$ ipython --no-banner

In [1]: import numpy as np

In [2]: import numpy.linalg as la

In [3]: np.set_printoptions(precision=2, suppress=True, linewidth=120, floatmode="fixed")

In [4]: feats = np.loadtxt("layer3.csv", delimiter=",")

In [5]: print(feats)
[[ 11.86  18.04  -6.00  17.99]
 [ -2.86   9.05 -31.06   1.02]
 [ 18.20 -17.93   5.86 -23.82]
 [-20.85   3.04   2.93   8.98]]

In [6]: x = np.array([2, 3, 6, -8])

In [7]: h = np.maximum(feats @ x, 0)

In [8]: print(feats.T @ h)
[ 3791.61 -3735.36  1220.81 -4962.42]

In [9]: print(np.tanh(feats @ x))
[-1.00 -1.00  1.00 -1.00]

In [10]: print(np.flatnonzero(h > 1e-9))
[2]

In [11]: print(feats * (h > 1e-9)[:, None])
[[  0.00   0.00  -0.00   0.00]
 [ -0.00   0.00  -0.00   0.00]
 [ 18.20 -17.93   5.86 -23.82]
 [ -0.00   0.00   0.00   0.00]]

In [12]: Y = np.array([[-2, 0], [1, 0]])

In [13]: W2 = np.kron(Y, feats)

In [14]: print(W2.shape)
(8, 8)

In [15]: proj = np.triu(np.array([[4, -8, 9, -6], [2, 4, 0, 3], [0, 5, 5, -1], [-4, 4, -9, 2]]), 1) + np.eye(4)

In [16]: Y = proj @ feats @ la.inv(proj)

In [17]: print(round(la.det(Y), 2))
-1241.77

In [18]: print(la.matrix_rank(Y))
4

In [19]: x = np.array([-3, 0, 0, -2])

In [20]: print((feats * x).sum(axis=1))
[-71.56   6.54  -6.96  44.59]

In [21]: print(feats @ np.eye(4)[0])
[ 11.86  -2.86  18.20 -20.85]

In [22]: print(feats @ (2 * x))
[-143.12   13.08  -13.92   89.18]

In [23]: print(la.norm(feats @ x) <= la.norm(feats, 2) * la.norm(x) + 1e-9)
True

In [24]: print(feats * x)
[[-35.58   0.00  -0.00 -35.98]
 [  8.58   0.00  -0.00  -2.04]
 [-54.60  -0.00   0.00  47.64]
 [ 62.55   0.00   0.00 -17.96]]

In [25]: print(feats @ np.ones(4))
[ 41.89 -23.85 -17.69  -5.90]

In [26]: U, s, Vt = la.svd(feats)

In [27]: print(np.argmax(s[:-1] / (s[1:] + 1e-6)) + 1)
3

In [28]: Y = U[:, :3] @ np.diag(s[:3]) @ Vt[:3]

In [29]: print(round(la.norm(feats - Y, 2), 2), round(float(s[3]), 2))
0.04 0.04

In [30]: print(la.matrix_rank(Y))
3

In [31]: print(np.round(np.abs(feats - Y).max(), 2))
0.02
